$ python3 -q
>>> import numpy as np
>>> np.set_printoptions(precision=2, suppress=True, linewidth=200)
>>> W0 = np.load("a.npy")
>>> W0
array([[-28, -63,   0],
       [ 12,  27,   0],
       [-36, -81,   0]])
>>> # rows and columns are dependent
>>> f = np.array([-5, -8])
>>> print(np.polyval(f, W0[2]))
[172 397  -8]
>>> np.array([np.convolve(row, f, "same") for row in W0])
array([[ 140,  539,  504],
       [ -60, -231, -216],
       [ 180,  693,  648]])
>>> print(np.convolve(W0[2], f))
[180 693 648   0]
>>> f, g = W0[1], W0[2]
>>> print(f @ g)
-2619
>>> p = (f @ g) / (f @ f) * f
>>> (g - p) @ f
np.float64(0.0)
>>> np.outer(f, g)
array([[ -432,  -972,     0],
       [ -972, -2187,     0],
       [    0,     0,     0]])
>>> left, sv, Vh = np.linalg.svd(W0)
>>> sv.round(2) + 0
array([116.12,   0.  ,   0.  ])
>>> B = left[:, :1] @ np.diag(sv[:1]) @ Vh[:1]
>>> np.linalg.matrix_rank(W0, rtol=0.05)
np.int64(1)
>>> B
array([[-28., -63.,   0.],
       [ 12.,  27.,   0.],
       [-36., -81.,   0.]])
>>> np.linalg.matrix_rank(B)
np.int64(1)
>>> round(np.abs(W0 - B).max(), 2)
np.float64(0.0)
>>> vec = np.array([1, 0, 2])
>>> W0 @ np.eye(3)[0]
array([-28.,  12., -36.])
>>> np.sign((W0 @ vec).round(6))
array([-1,  1, -1])
>>> print((W0 @ vec).argmax())
1
>>> W0 @ (2 * vec)
array([-56,  24, -72])
>>> W0 * vec
array([[-28,   0,   0],
       [ 12,   0,   0],
       [-36,   0,   0]])
>>> f = np.array([-3, 2, -3])
>>> g = np.array([0, 4, -1, 0])
>>> arr = np.outer(f, g)
>>> arr
array([[  0, -12,   3,   0],
       [  0,   8,  -2,   0],
       [  0, -12,   3,   0]])
>>> print([round(float(x), 2) for x in np.linalg.svd(arr, compute_uv=False)[:3]])
[19.34, 0.0, 0.0]
>>> np.linalg.matrix_rank(arr, rtol=0.1)
np.int64(1)
>>> np.linalg.cond(arr) > 100
np.True_
>>> print(np.argsort(-np.linalg.norm(arr, axis=0).round(6), kind="stable")[:3])
[1 2 0]
>>> blk = np.stack([arr, 5 * arr, arr[::-1]])
>>> (blk @ arr.T).shape
(3, 3, 3)
>>> np.linalg.matrix_rank(blk)
array([1, 1, 1])
>>> feats = np.abs(np.array([[3, -1, 1, -1], [3, -2, 0, 3], [-2, -3, -1, 0], [3, 1, 1, -1]])) + np.eye(4)
>>> feats = feats / feats.sum(axis=1, keepdims=True)
>>> feats
array([[0.57, 0.14, 0.14, 0.14],
       [0.33, 0.33, 0.  , 0.33],
       [0.29, 0.43, 0.29, 0.  ],
       [0.43, 0.14, 0.14, 0.29]])
>>> # rows sum to 1
>>> P = np.triu(np.array([[-1, 3, -2, 3], [3, 0, 3, 0], [1, 2, -1, 2], [-3, 1, -3, -1]]), 1) + np.eye(4)
>>> B = P @ feats @ np.linalg.inv(P)
>>> B
array([[  2.29,  -6.14,  23.  , -50.86],
       [  1.19,  -1.95,   9.1 , -21.43],
       [  1.14,  -2.71,  11.  , -24.86],
       [  0.43,  -1.14,   4.43,  -9.86]])
>>> np.linalg.matrix_rank(B)
np.int64(4)
>>> P @ feats - feats @ P
array([[ 1.71, -1.14,  0.57, -0.14],
       [ 0.86,  0.29,  0.52, -1.  ],
       [ 0.86, -0.57, -0.43, -0.86],
       [ 0.  , -1.29,  0.43, -1.57]])
>>> np.round(np.linalg.det(B), 2)
np.float64(0.01)
>>> print(np.poly(B))
[ 1.   -1.48  0.59 -0.13  0.01]
>>> f = np.array([-3, 0, 0, -1])
>>> B = feats + np.outer(f, np.eye(4)[0])
>>> np.linalg.matrix_rank(B - feats)
np.int64(1)
>>> round(np.linalg.det(B) / np.linalg.det(feats), 2), round(float(1 + np.linalg.solve(feats, f)[0]), 2)
(np.float64(-7.4), -7.4)
